% ipython --no-banner

In [1]: import numpy as np

In [2]: np.set_printoptions(suppress=True, linewidth=120)

In [3]: tidy = lambda a: np.round(a, 1) + 0

In [4]: F = np.loadtxt("x.csv", delimiter=",")

In [5]: print(tidy(F))
[[-0.4 -0.1 -0.4  0.7 -0.2 -0.1  0.  -0.4]
 [ 0.6 -0.4 -0.3  0.1  0.1  0.3 -0.5 -0.2]
 [-0.1  0.2 -0.7 -0.4 -0.3 -0.4 -0.2  0.3]
 [ 0.2 -0.7  0.1 -0.1 -0.3 -0.4  0.3  0.1]
 [ 0.7  0.5  0.   0.3 -0.2 -0.2  0.4  0. ]
 [ 0.1  0.   0.1  0.4  0.5 -0.5 -0.3  0.5]
 [ 0.1  0.1  0.2 -0.2  0.1 -0.5 -0.3 -0.7]
 [ 0.   0.1  0.4  0.2 -0.6  0.1 -0.6  0.2]]

In [6]: print(tidy(F.T @ F))
[[1. 0. 0. 0. 0. 0. 0. 0.]
 [0. 1. 0. 0. 0. 0. 0. 0.]
 [0. 0. 1. 0. 0. 0. 0. 0.]
 [0. 0. 0. 1. 0. 0. 0. 0.]
 [0. 0. 0. 0. 1. 0. 0. 0.]
 [0. 0. 0. 0. 0. 1. 0. 0.]
 [0. 0. 0. 0. 0. 0. 1. 0.]
 [0. 0. 0. 0. 0. 0. 0. 1.]]

In [7]: rng = np.random.default_rng(6294)

In [8]: labels = rng.permutation(8)

In [9]: B = F[:, labels] * rng.choice([-1, 1], 8)

In [10]: print(tidy(B))
[[-0.4 -0.1 -0.1  0.4  0.4  0.   0.7 -0.2]
 [ 0.6  0.3 -0.4  0.2  0.3  0.5  0.1  0.1]
 [-0.1 -0.4  0.2 -0.3  0.7  0.2 -0.4 -0.3]
 [ 0.2 -0.4 -0.7 -0.1 -0.1 -0.3 -0.1 -0.3]
 [ 0.7 -0.2  0.5  0.   0.  -0.4  0.3 -0.2]
 [ 0.1 -0.5  0.  -0.5 -0.1  0.3  0.4  0.5]
 [ 0.1 -0.5  0.1  0.7 -0.2  0.3 -0.2  0.1]
 [ 0.   0.1  0.1 -0.2 -0.4  0.6  0.2 -0.6]]

In [11]: left, _, Vh = np.linalg.svd(F.T @ B)

In [12]: print(labels)
[0 5 1 7 2 6 3 4]

In [13]: print(tidy(np.linalg.lstsq(F, B)[0]))
[[ 1.  0.  0.  0.  0.  0.  0.  0.]
 [ 0.  0.  1.  0.  0.  0.  0.  0.]
 [ 0.  0.  0.  0. -1.  0.  0.  0.]
 [ 0.  0.  0.  0.  0.  0.  1.  0.]
 [ 0.  0.  0.  0.  0.  0.  0.  1.]
 [ 0.  1.  0.  0.  0.  0.  0.  0.]
 [ 0.  0.  0.  0.  0. -1.  0.  0.]
 [ 0.  0.  0. -1.  0.  0.  0.  0.]]

In [14]: theta = np.radians(60)

In [15]: r_ = np.eye(8)

In [16]: r_[7, 7] = r_[1, 1] = np.cos(theta)

In [17]: r_[7, 1], r_[1, 7] = -np.sin(theta), np.sin(theta)

In [18]: print(tidy(r_))
[[ 1.   0.   0.   0.   0.   0.   0.   0. ]
 [ 0.   0.5  0.   0.   0.   0.   0.   0.9]
 [ 0.   0.   1.   0.   0.   0.   0.   0. ]
 [ 0.   0.   0.   1.   0.   0.   0.   0. ]
 [ 0.   0.   0.   0.   1.   0.   0.   0. ]
 [ 0.   0.   0.   0.   0.   1.   0.   0. ]
 [ 0.   0.   0.   0.   0.   0.   1.   0. ]
 [ 0.  -0.9  0.   0.   0.   0.   0.   0.5]]

In [19]: B = F @ r_.T

In [20]: print(np.allclose(F @ F.T, B @ B.T))
True

In [21]: print(tidy(B))
[[-0.4 -0.4 -0.4  0.7 -0.2 -0.1  0.  -0.1]
 [ 0.6 -0.3 -0.3  0.1  0.1  0.3 -0.5  0.2]
 [-0.1  0.3 -0.7 -0.4 -0.3 -0.4 -0.2  0. ]
 [ 0.2 -0.3  0.1 -0.1 -0.3 -0.4  0.3  0.7]
 [ 0.7  0.2  0.   0.3 -0.2 -0.2  0.4 -0.4]
 [ 0.1  0.4  0.1  0.4  0.5 -0.5 -0.3  0.3]
 [ 0.1 -0.5  0.2 -0.2  0.1 -0.5 -0.3 -0.4]
 [ 0.   0.2  0.4  0.2 -0.6  0.1 -0.6  0. ]]

In [22]: print(np.allclose(np.linalg.norm(F, axis=1), np.linalg.norm(B, axis=1)))
True

In [23]: print(tidy(np.linalg.svd(F, compute_uv=False)), tidy(np.linalg.svd(B, compute_uv=False)))
[1. 1. 1. 1. 1. 1. 1. 1.] [1. 1. 1. 1. 1. 1. 1. 1.]

In [24]: A = np.load("run1.npy")

In [25]: print(A)
[[  5.4   4.6  -4.2 -15.6   0.2]
 [  7.4   2.9  -4.2 -14.9   0. ]
 [  3.4   5.4  -5.9 -13.6   1. ]
 [  3.7   5.   -6.2 -14.9  -1.6]
 [  3.7   7.3  -5.4 -17.8   0.5]
 [  4.2   5.4  -6.5 -16.7  -0.2]
 [  5.4   5.   -2.8 -14.8  -0.9]
 [  4.5   5.   -5.2 -15.8  -0.4]
 [  3.4   7.6  -5.2 -16.3  -0.6]
 [  4.1   4.9  -3.7 -15.9  -0.1]
 [  5.    3.8  -5.7 -14.2  -0.2]
 [  3.3   6.3  -5.9 -14.2  -1.5]
 [  3.7   4.8  -4.3 -14.2   2. ]
 [  5.9   5.3  -4.8 -14.6   0.2]
 [  4.4   5.8  -5.9 -14.    0. ]
 [  5.5   4.4  -4.3 -16.    1.4]
 [  6.2   6.3  -5.3 -14.5   0.8]
 [  4.1   2.9  -5.6 -14.9  -2.2]
 [  4.8   4.9  -5.9 -17.    0.7]
 [  4.    6.4  -4.  -15.7   0.5]
 [  4.9   4.9  -5.6 -14.5   0. ]]

In [26]: Xs = A - A.mean(axis=0)

In [27]: left, sv, Vh = np.linalg.svd(Xs, full_matrices=False)

In [28]: print(np.abs(left[:, 0]).argmax())
1

In [29]: print(tidy(sv))
[6.6 5.3 4.4 3.6 3.1]

In [30]: print(tidy((sv ** 2).sum() ** 2 / (sv ** 4).sum()))
3.9

In [31]: print(tidy(Vh[0] * np.sign(Vh[0, np.abs(Vh[0]).argmax()])))
[-0.6  0.7 -0.3 -0.4  0. ]
